>>> import numpy as np
>>> from numpy import linalg as LA
>>> np.set_printoptions(precision=3, suppress=True, linewidth=140, floatmode="fixed")
>>> def tidy(a):
...     return np.round(a, 3) + 0
... 
>>> r0 = np.array([3, 0, 2, 2])
>>> arr = r0[np.abs(np.subtract.outer(np.arange(4), np.arange(4)))]
>>> print(arr)
[[3 0 2 2]
 [0 3 0 2]
 [2 0 3 0]
 [2 2 0 3]]
>>> # symmetric
>>> Y = arr[0, 0] * arr[1:] - np.outer(arr[1:, 0], arr[0])
>>> print(Y)
[[ 0  9  0  6]
 [ 0  0  5 -4]
 [ 0  6 -4  5]]
>>> print(np.flatnonzero(~Y.round(6).any(axis=1)))
[]
>>> print(tidy(arr[:, 0] / arr[0, 0]))
[1.000 0.000 0.667 0.667]
>>> evals, V = LA.eig(arr)
>>> print(tidy(np.sort(LA.eigvals(arr @ arr))))
[ 0.056  3.111 17.944 38.889]
>>> print(tidy(np.sort(LA.eigvals(LA.inv(arr)))))
[-4.236  0.160  0.236  0.567]
>>> print(tidy(np.prod(evals)))
-11.0
>>> print(tidy(arr @ V[:, 0] - evals[0] * V[:, 0]))
[0.000 0.000 0.000 0.000]
>>> W0 = np.load("arr.npy")
>>> print(W0)
[[ 0 -7  0]
 [ 7  0 -4]
 [ 0  4  0]]
>>> Uu, sv, VT = LA.svd(W0)
>>> print(tidy(sv))
[8.062 8.062 0.000]
>>> Y = Uu[:, :2] @ np.diag(sv[:2]) @ VT[:2]
>>> print(tidy(LA.norm(W0 - Y) / LA.norm(W0)))
0.0
>>> vec = np.array([-1, -2, 1])
>>> print(tidy(LA.det(W0)))
0.0
>>> print(tidy(LA.eigvals(W0).real))
[0.000 0.000 0.000]
>>> O = LA.solve(np.eye(3) - W0, np.eye(3) + W0)
>>> print(tidy(O @ O.T))
[[1.000 0.000 0.000]
 [0.000 1.000 0.000]
 [0.000 0.000 1.000]]
>>> print(tidy(LA.det(O)))
1.0
>>> rng = np.random.default_rng(54)
>>> z = rng.permutation(3)
>>> print(z)
[0 2 1]
>>> Y = W0[z][:, z]
>>> print(np.allclose(Y, W0))
False
>>> proj = np.triu(np.array([[1, 2, 2], [3, 0, 1], [0, 0, 0]]), 1) + np.eye(3)
>>> Y = proj @ W0 @ LA.inv(proj)
>>> print(tidy(LA.det(Y)))
0.0
>>> print(np.trace(Y), np.trace(W0))
0.0 0
>>> print(LA.matrix_rank(Y))
2
>>> print(tidy(np.poly(Y)))
[ 1.000  0.000 65.000  0.000]
>>> print(tidy(LA.det(W0)))
0.0
>>> print(W0 @ W0)
[[-49   0  28]
 [  0 -65   0]
 [ 28   0 -16]]
>>> A = np.loadtxt("w.csv", delimiter=",")
>>> print(A)
[[ 0.295  0.328  0.224]
 [-1.755 -1.935  0.123]
 [ 1.726  1.625 -0.075]
 [ 1.481  1.416  0.084]
 [-1.157 -0.908  0.117]
 [-0.343 -0.116  0.016]
 [-0.612 -0.652 -0.229]
 [-1.748 -1.940 -0.153]
 [ 0.013  0.062 -0.026]
 [-0.401 -0.021 -0.126]
 [ 0.453  0.352 -0.131]
 [-0.251 -0.215 -0.140]
 [-1.735 -1.665  0.056]
 [-0.860 -0.959 -0.049]
 [-0.081 -0.170  0.018]
 [ 1.995  2.205 -0.169]
 [ 1.942  1.937 -0.012]
 [ 0.031  0.308  0.024]
 [ 0.528  0.708  0.089]
 [-0.565 -0.477 -0.014]
 [-0.818 -0.772 -0.129]
 [-2.044 -1.866  0.037]
 [-0.827 -0.740  0.111]
 [ 0.227  0.322  0.001]
 [ 0.509  0.154 -0.011]]
>>> G = A.T @ A
>>> print(tidy(np.diag(G)))
[31.603 31.610  0.295]
>>> print(tidy(LA.eigvalsh(G)[::-1]))
[62.857  0.364  0.288]
>>> print(tidy(np.trace(G)), tidy((A ** 2).sum()))
63.508 63.508
>>> print((A @ A.T).shape)
(25, 25)
>>> print(LA.matrix_rank(G))
3
>>> basis = A[[0, 16]].astype(float)
>>> for _ in range(3):
...     z = LA.norm(A[:, None] - basis, axis=-1).argmin(axis=1)
...     basis = np.array([A[z == j].mean(axis=0) for j in range(2)])
... 
>>> print(z)
[0 0 1 1 0 0 0 0 0 0 0 0 0 0 0 1 1 0 0 0 0 0 0 0 0]
>>> print(np.abs(basis[1] - basis[0]).argmax())
0
>>> proj = A @ LA.solve(A.T @ A, A.T)
>>> print(tidy(proj @ A[:, 2]))
[ 0.224  0.123 -0.075  0.084  0.117  0.016 -0.229 -0.153 -0.026 -0.126 -0.131 -0.140  0.056 -0.049  0.018 -0.169 -0.012  0.024  0.089
 -0.014 -0.129  0.037  0.111  0.001 -0.011]
>>> print(np.allclose(proj @ proj, proj))
True
>>> G = np.cov(A, rowvar=False)
>>> print(tidy(G))
[[ 1.290  1.282 -0.015]
 [ 1.282  1.302 -0.013]
 [-0.015 -0.013  0.012]]
>>> print(G.shape)
(3, 3)
>>> print(tidy(np.corrcoef(A.T)))
[[ 1.000  0.989 -0.117]
 [ 0.989  1.000 -0.103]
 [-0.117 -0.103  1.000]]
>>> print(tidy(A.std(axis=0)))
[1.113 1.118 0.108]
>>> print(tidy(LA.eigvalsh(G)[::-1]))
[2.578 0.015 0.011]
>>> vec = np.array([5, 4, 4])
>>> target = A @ vec
>>> beta, lr = np.zeros(3), 1 / LA.norm(A, 2) ** 2
>>> for i in range(6):
...     beta -= lr * A.T @ (A @ beta - target)
...     if i % 1 == 0: print(i, round(LA.norm(A @ beta - target), 3))
... 
0 2.192
1 2.182
2 2.172
3 2.162
4 2.152
5 2.142
>>> print(tidy(LA.cond(A)))
14.777
>>> data = np.load("block9.npy")
>>> print(tidy(data))
[[0.318 0.227 0.273 0.182]
 [0.150 0.300 0.300 0.250]
 [0.267 0.067 0.200 0.467]
 [0.212 0.273 0.242 0.273]]
>>> # a transition matrix
>>> vec = np.array([0, 2, 0, 2])
>>> target = data @ vec
>>> beta, lr = np.zeros(4), 1 / LA.norm(data, 2) ** 2
>>> for i in range(40):
...     beta -= lr * data.T @ (data @ beta - target)
...     if i % 10 == 0: print(i, round(LA.norm(data @ beta - target), 3))
... 
0 0.212
10 0.175
20 0.145
30 0.121
>>> print(tidy(LA.cond(data)))
27.412
>>> O = data.astype(float).copy()
>>> for j in range(4):
...     O[:, j] -= O[:, :j] @ (O[:, :j].T @ O[:, j])
...     O[:, j] /= LA.norm(O[:, j])
... 
>>> print(tidy(O.T @ O))
[[1.000 0.000 0.000 0.000]
 [0.000 1.000 0.000 0.000]
 [0.000 0.000 1.000 0.000]
 [0.000 0.000 0.000 1.000]]
>>> print(tidy(O.T @ data))
[[ 0.490  0.394  0.483  0.567]
 [ 0.000  0.255  0.161 -0.006]
 [ 0.000  0.000  0.063  0.178]
 [ 0.000  0.000  0.000  0.186]]
>>> K = np.array([[-1, -2, 5], [2, -5, -5], [4, 1, -5]])
>>> print(K)
[[-1 -2  5]
 [ 2 -5 -5]
 [ 4  1 -5]]
>>> Uu, sv, VT = LA.svd(K, full_matrices=False)
>>> print(tidy(sv / sv[0]))
[1.000 0.548 0.200]
>>> print(tidy(VT @ VT.T))
[[1.000 0.000 0.000]
 [0.000 1.000 0.000]
 [0.000 0.000 1.000]]
>>> print(tidy(Uu.T @ Uu))
[[1.000 0.000 0.000]
 [0.000 1.000 0.000]
 [0.000 0.000 1.000]]
>>> print(tidy(Uu.T @ K @ VT.T))
[[9.696 0.000 0.000]
 [0.000 5.313 0.000]
 [0.000 0.000 1.941]]
>>> print(Uu.shape, sv.shape, VT.shape)
(3, 3) (3,) (3, 3)
>>> print(tidy(np.sqrt((sv ** 2).sum())), tidy(LA.norm(K)))
11.225 11.225
